$ python -q
>>> import numpy as np
>>> np.set_printoptions(precision=2, suppress=True, linewidth=160, sign=" ")
>>> tidy = lambda a: np.round(a, 2) + 0
>>> m1 = np.diag(np.array([0, 2, 0])) + 4 * np.eye(3, k=1) + 4 * np.eye(3, k=-1)
>>> m1
array([[ 0.,  4.,  0.],
       [ 4.,  2.,  4.],
       [ 0.,  4.,  0.]])
>>> m1.sum(axis=0)
array([  4.,  10.,   4.])
>>> np.diff(m1, axis=0)
array([[ 4., -2.,  4.],
       [-4.,  2., -4.]])
>>> print(tidy(m1.mean(axis=0)))
[ 1.33  3.33  1.33]
>>> tidy(np.linalg.svd(m1, compute_uv=False))
array([ 6.74,  4.74,  0.  ])
>>> ev, evecs = np.linalg.eigh(m1)
>>> tidy(np.abs(evecs[:, -1]))
array([ 0.45,  0.77,  0.45])
>>> tidy(np.linalg.eigvalsh(m1 + -2 * np.eye(3)))
array([-6.74, -2.  ,  4.74])
>>> print((ev > 1e-8).sum(), (ev < -1e-8).sum())
1 1
>>> tidy(np.linalg.svd(m1, compute_uv=False))
array([ 6.74,  4.74,  0.  ])
>>> tidy(evecs.T @ evecs)
array([[ 1.,  0.,  0.],
       [ 0.,  1.,  0.],
       [ 0.,  0.,  1.]])
>>> left, s, Vh = np.linalg.svd(m1)
>>> tidy(s)
array([ 6.74,  4.74,  0.  ])
>>> M2 = left[:, :2] @ np.diag(s[:2]) @ Vh[:2]
>>> tidy(np.linalg.norm(m1 - M2, 2)), tidy(s[2])
(np.float64(0.0), np.float64(0.0))
>>> tidy(np.abs(m1 - M2).max())
np.float64(0.0)
>>> feats = np.array([[-5.0, -1.0, -2.0, 0.0],
...     [-1.0, -1.0, -3.0, 0.0],
...     [4.0, 1.0, -3.0, 0.0],
...     [0.0, 0.0, 0.0, 1.0]])
>>> (feats - feats.T) / 2
array([[ 0.,  0., -3.,  0.],
       [ 0.,  0., -2.,  0.],
       [ 3.,  2.,  0.,  0.],
       [ 0.,  0.,  0.,  0.]])
